>>> import numpy as np
>>> from numpy import linalg as LA
>>> np.set_printoptions(precision=2, suppress=True, linewidth=120)
>>> mat = np.load("x.npy")
>>> print(mat)
[[-1.5 -0.7 -0.6 -0.2  0.1 -0.8]
 [-0.4  0.3 -1.5  1.5 -0.4 -0.7]
 [ 1.  -0.2 -0.8  1.2  1.5  0.1]
 [-1.3 -0.7  0.8  1.  -1.1 -0.6]
 [ 0.1 -0.1  0.9  0.7 -0.4  1.8]]
>>> w1 = np.array([[1, 1, -1, -2],
...     [3, -3, -3, -2],
...     [-2, -2, -3, 3],
...     [2, 0, -1, -2],
...     [-3, 1, 0, 2],
...     [-3, 0, -3, 2]])
>>> beta = np.array([0, 0, 3, 0])
>>> hid = np.maximum(mat @ w1 + beta, 0)
>>> print(LA.matrix_rank(hid))
4
>>> print(hid)
[[ 0.   1.9 11.   1.6]
 [ 9.8  1.3  7.6  0. ]
 [ 0.   4.7  3.5  0. ]
 [ 2.1  0.   4.8  1. ]
 [ 0.   0.   0.   4.1]]
>>> print((hid > 0).astype(int))
[[0 1 1 1]
 [1 1 1 0]
 [0 1 1 0]
 [1 0 1 1]
 [0 0 0 1]]
>>> cent = np.array([[2, 2, 1], [2, 3, 1], [0, 0, 1], [3, 0, 2]])
>>> print(w1 @ cent)
[[ -2   5  -3]
 [ -6  -3  -7]
 [  1 -10  -1]
 [ -2   4  -3]
 [  2  -3   2]
 [  0  -6  -2]]
>>> print((hid @ cent).round(6).argmax(axis=1))
[2 1 1 2 0]
>>> A2 = np.array([[0, 2, 3], [3, 1, -2], [3, -1, 1], [0, 2, -1], [1, 1, -1]])
>>> cent = np.array([[3, -4, -5, 4, 1, -2], [3, 4, 2, 4, 1, 1], [-3, 4, -3, 2, 0, 5]])
>>> arr = A2 @ cent
>>> print(arr)
[[ -3  20  -5  14   2  17]
 [ 18 -16  -7  12   4 -15]
 [  3 -12 -20  10   2  -2]
 [  9   4   7   6   2  -3]
 [  9  -4   0   6   2  -6]]
>>> r0 = np.array([7, 9, -5])
>>> print(np.cross(mat[2, :3], mat[3, :3]))
[-0.72  0.24 -0.96]
>>> print(np.polyval(r0, mat[2]))
[11.   -6.52 -7.72 15.88 24.25 -4.03]
>>> print(np.abs(np.diag(LA.qr(arr)[1])) > 1e-9)
[ True  True  True False False]
>>> print(np.round(np.trace(LA.pinv(arr) @ arr), 2))
3.0
>>> print(np.allclose(arr[:-1].T @ LA.lstsq(arr[:-1].T, arr[-1])[0], arr[-1]))
True
>>> A2 = arr / np.sqrt((arr ** 2).mean(axis=1, keepdims=True))
>>> print(A2[3])
[ 1.58  0.7   1.23  1.05  0.35 -0.53]
>>> print(LA.matrix_rank(A2) == LA.matrix_rank(arr))
True
>>> r = LA.matrix_rank(arr)
>>> print(r)
3
>>> N = LA.svd(arr)[2][r:].T
>>> print([int(LA.matrix_rank(np.delete(arr, i, axis=0))) for i in range(5)])
[3, 3, 3, 3, 3]
>>> print([int(LA.matrix_rank(arr[:, :j + 1])) for j in range(6)])
[1, 2, 3, 3, 3, 3]
>>> print(np.allclose(arr @ N, 0))
True
>>> print(LA.matrix_rank(arr.T @ arr), LA.matrix_rank(arr @ arr.T))
3 3
>>> m1 = np.load("layer15.npy")
>>> print(m1)
[[ 3.  0.  0.  0.]
 [ 0. 12.  3.  9.]
 [ 0.  3.  4.  3.]
 [ 0.  9.  3. 12.]]
>>> # 2 blocks once reordered
>>> Lm = LA.cholesky(m1)
>>> print(Lm @ Lm.T)
[[ 3.  0.  0.  0.]
 [ 0. 12.  3.  9.]
 [ 0.  3.  4.  3.]
 [ 0.  9.  3. 12.]]
>>> print(np.diag(Lm) ** 2)
[ 3.   12.    3.25  5.08]
>>> print(m1 / np.sqrt(np.outer(np.diag(m1), np.diag(m1))))
[[1.   0.   0.   0.  ]
 [0.   1.   0.43 0.75]
 [0.   0.43 1.   0.43]
 [0.   0.75 0.43 1.  ]]
>>> print(Lm)
[[1.73 0.   0.   0.  ]
 [0.   3.46 0.   0.  ]
 [0.   0.87 1.8  0.  ]
 [0.   2.6  0.42 2.25]]
>>> print(round(np.prod(np.diag(Lm)) ** 2, 2), round(LA.det(m1), 2))
594.0 594.0
>>> F = np.load("arr.npy")
>>> print(F)
[[ -6.45  -4.67  -3.25]
 [ -1.18  -1.04  -0.38]
 [ -8.03  -6.49  -4.45]
 [  0.47  -0.11  -0.2 ]
 [  9.85   5.14   3.65]
 [  3.21   3.01   2.65]
 [  4.63   2.53   1.38]
 [ -0.3    2.98   2.43]
 [ 14.12   5.64   3.15]
 [ -6.84  -3.78  -2.51]
 [  2.52   1.34   0.08]
 [  9.05   5.04   3.31]
 [ -8.32  -5.27  -3.12]
 [ -1.56   0.02   0.28]
 [  1.44   0.44   0.47]
 [ -4.84  -2.23  -1.07]
 [ -9.89  -5.66  -4.43]
 [ -3.48  -0.97  -0.84]
 [ -6.68  -3.82  -3.7 ]
 [ 16.25   9.49   6.29]
 [ 18.02  11.45   8.67]
 [  6.61   4.23   3.53]
 [-22.62 -10.68  -7.71]
 [ -3.86  -3.55  -2.16]
 [ -1.6    1.13   0.82]
 [  2.59   2.26   2.09]
 [  3.43  -0.06   0.87]
 [  7.28   0.44  -0.14]
 [  2.52   3.22   2.4 ]
 [  2.81   1.35   0.44]]
>>> hat = F @ LA.solve(F.T @ F, F.T)
>>> print(np.round(LA.eigvalsh(hat), 2) + 0)
[0. 0. 0. 0. 0. 0. 0. 0. 0. 0. 0. 0. 0. 0. 0. 0. 0. 0. 0. 0. 0. 0. 0. 0. 0. 0. 0. 1. 1. 1.]
>>> x0 = np.array([-5, -4, 2])
>>> y = F @ x0
>>> print(LA.solve(F.T @ F, F.T @ y))
[-5. -4.  2.]
>>> try:
...     LA.solve(F, y)
... except LA.LinAlgError as e:
...     print("failed:", e)
... 
failed: Last 2 dimensions of the array must be square
>>> rng = np.random.default_rng(2475)
>>> y = y + 0.05 * rng.normal(size=30)
>>> print(y)
[  44.49    9.27   57.23   -2.37  -62.51  -22.84  -30.56   -5.56  -86.81   44.25  -17.77  -58.78   56.4     8.18
   -8.08   31.     63.28   19.66   41.28 -106.69 -118.64  -42.82  140.39   29.14    5.07  -17.86  -15.2   -38.44
  -20.67  -18.65]
>>> beta, *_ = LA.lstsq(F, y)
>>> print(np.round(LA.norm(y - F @ beta), 2))
0.26
>>> x0 = np.array([2, 1, 0])
>>> y = F @ x0
>>> beta, lr = np.zeros(3), 1 / LA.norm(F, 2) ** 2
>>> for i in range(5):
...     beta -= lr * F.T @ (F @ beta - y)
...     if i % 1 == 0: print(i, round(LA.norm(F @ beta - y), 2))
... 
0 4.07
1 3.98
2 3.9
3 3.82
4 3.75
>>> print(beta)
[1.78 0.94 0.65]
>>> A2 = mat / np.sqrt((mat ** 2).mean(axis=1, keepdims=True))
>>> print(LA.norm(A2, axis=1))
[2.45 2.45 2.45 2.45 2.45]
